In [1]: import numpy as np

In [2]: np.set_printoptions(precision=3, suppress=True, linewidth=140)

In [3]: W2 = np.sign(np.array([[-1, -3, 1, -3], [-2, 3, -2, 1], [1, 2, -1, -1], [-1, 0, -2, -3]]))

In [4]: out = (np.tril(W2, -1) + np.eye(4)) @ (np.triu(W2, 1) + np.eye(4))

In [5]: ev = np.array([3, 2, 3, 0])

In [6]: feats = np.rint(out * ev @ np.linalg.inv(out)) + 0

In [7]: print(feats)
[[ -1.  -3.   4.   3.]
 [  8.   9.  -8.  -6.]
 [ -3.  -3.   6.   3.]
 [ 10.   9. -10.  -6.]]

In [8]: U, sv, VT = np.linalg.svd(feats)

In [9]: np.argmax(sv[:-1] / (sv[1:] + 1e-6)) + 1
Out[9]: np.int64(3)

In [10]: sv.round(3) + 0
Out[10]: array([25.449,  3.004,  1.824,  0.   ])

In [11]: out = U[:, :3] @ np.diag(sv[:3]) @ VT[:3]

In [12]: print(round(np.linalg.norm(feats - out, 2), 3), round(float(sv[3]), 3))
0.0 0.0

In [13]: np.linalg.matrix_rank(out)
Out[13]: np.int64(3)

In [14]: round(float(np.abs(feats - out).max()), 3)
Out[14]: 0.0

In [15]: out
Out[15]: 
array([[ -1.,  -3.,   4.,   3.],
       [  8.,   9.,  -8.,  -6.],
       [ -3.,  -3.,   6.,   3.],
       [ 10.,   9., -10.,  -6.]])

In [16]: print(round(float(np.linalg.norm(feats - out) / np.linalg.norm(feats)), 3))
0.0

In [17]: arr = np.array([[1, 0, 1, 2, 1, 2, 0, 2, 0],
    ...:     [0, 2, 1, 1, 2, 2, 2, 2, 2],
    ...:     [2, 2, 1, 1, 1, 0, 1, 2, 1],
    ...:     [1, 1, 2, 0, 2, 2, 1, 2, 2],
    ...:     [1, 2, 1, 0, 1, 0, 2, 2, 0],
    ...:     [1, 1, 2, 1, 2, 2, 2, 2, 2],
    ...:     [0, 2, 2, 1, 1, 2, 2, 0, 0],
    ...:     [0, 1, 1, 1, 2, 0, 2, 1, 0],
    ...:     [1, 2, 2, 2, 0, 1, 1, 2, 2]])

In [18]: arr[:, 8] = -3 * arr[:, 1]

In [19]: arr
Out[19]: 
array([[ 1,  0,  1,  2,  1,  2,  0,  2,  0],
       [ 0,  2,  1,  1,  2,  2,  2,  2, -6],
       [ 2,  2,  1,  1,  1,  0,  1,  2, -6],
       [ 1,  1,  2,  0,  2,  2,  1,  2, -3],
       [ 1,  2,  1,  0,  1,  0,  2,  2, -6],
       [ 1,  1,  2,  1,  2,  2,  2,  2, -3],
       [ 0,  2,  2,  1,  1,  2,  2,  0, -6],
       [ 0,  1,  1,  1,  2,  0,  2,  1, -3],
       [ 1,  2,  2,  2,  0,  1,  1,  2, -6]])

In [20]: np.linalg.matrix_power(arr, 4)
Out[20]: 
array([[  154,   496,   344,    25,   833,   401,   807,   416, -1488],
       [   17,   241,   116,   -81,   502,   229,   467,   122,  -723],
       [   19,   158,    81,   -56,   406,   180,   331,   100,  -474],
       [   93,   382,   243,   -13,   622,   297,   629,   274, -1146],
       [  -24,    68,     4,   -73,   217,    89,   181,    -4,  -204],
       [  124,   489,   316,    -4,   790,   380,   801,   360, -1467],
       [   23,   194,   108,   -46,   392,   186,   364,   112,  -582],
       [   15,   181,    93,   -33,   267,   127,   304,    83,  -543],
       [   41,   235,   136,   -51,   540,   246,   460,   166,  -705]])

In [21]: print((arr - arr.T) / 2)
[[ 0.   0.  -0.5  0.5  0.   0.5  0.   1.  -0.5]
 [ 0.   0.  -0.5  0.   0.   0.5  0.   0.5 -4. ]
 [ 0.5  0.5  0.  -0.5  0.  -1.  -0.5  0.5 -4. ]
 [-0.5  0.   0.5  0.   1.   0.5  0.   0.5 -2.5]
 [ 0.   0.   0.  -1.   0.  -1.   0.5  0.  -3. ]
 [-0.5 -0.5  1.  -0.5  1.   0.   0.   1.  -2. ]
 [ 0.   0.   0.5  0.  -0.5  0.   0.  -1.  -3.5]
 [-1.  -0.5 -0.5 -0.5  0.  -1.   1.   0.  -2.5]
 [ 0.5  4.   4.   2.5  3.   2.   3.5  2.5  0. ]]

In [22]: print(round(float(np.abs(np.linalg.eigvals(arr)).max()), 3))
4.449

In [23]: np.trace(arr)
Out[23]: np.int64(4)

In [24]: t = np.radians(30)

In [25]: R = np.eye(9)

In [26]: R[7, 7] = R[5, 5] = np.cos(t)

In [27]: R[7, 5], R[5, 7] = -np.sin(t), np.sin(t)

In [28]: R
Out[28]: 
array([[ 1.   ,  0.   ,  0.   ,  0.   ,  0.   ,  0.   ,  0.   ,  0.   ,  0.   ],
       [ 0.   ,  1.   ,  0.   ,  0.   ,  0.   ,  0.   ,  0.   ,  0.   ,  0.   ],
       [ 0.   ,  0.   ,  1.   ,  0.   ,  0.   ,  0.   ,  0.   ,  0.   ,  0.   ],
       [ 0.   ,  0.   ,  0.   ,  1.   ,  0.   ,  0.   ,  0.   ,  0.   ,  0.   ],
       [ 0.   ,  0.   ,  0.   ,  0.   ,  1.   ,  0.   ,  0.   ,  0.   ,  0.   ],
       [ 0.   ,  0.   ,  0.   ,  0.   ,  0.   ,  0.866,  0.   ,  0.5  ,  0.   ],
       [ 0.   ,  0.   ,  0.   ,  0.   ,  0.   ,  0.   ,  1.   ,  0.   ,  0.   ],
       [ 0.   ,  0.   ,  0.   ,  0.   ,  0.   , -0.5  ,  0.   ,  0.866,  0.   ],
       [ 0.   ,  0.   ,  0.   ,  0.   ,  0.   ,  0.   ,  0.   ,  0.   ,  1.   ]])

In [29]: out = arr @ R.T

In [30]: np.round(np.linalg.svd(arr, compute_uv=False), 3) + 0, np.round(np.linalg.svd(out, compute_uv=False), 3) + 0
Out[30]: 
(array([17.926,  4.7  ,  3.087,  2.626,  1.774,  1.362,  0.884,  0.593,  0.   ]),
 array([17.926,  4.7  ,  3.087,  2.626,  1.774,  1.362,  0.884,  0.593,  0.   ]))

In [31]: np.allclose(np.linalg.norm(arr, axis=1), np.linalg.norm(out, axis=1))
Out[31]: True

In [32]: round(np.linalg.det(R), 3), round(np.trace(R), 3)
Out[32]: (np.float64(1.0), np.float64(8.732))

In [33]: np.allclose(arr @ arr.T, out @ out.T)
Out[33]: True
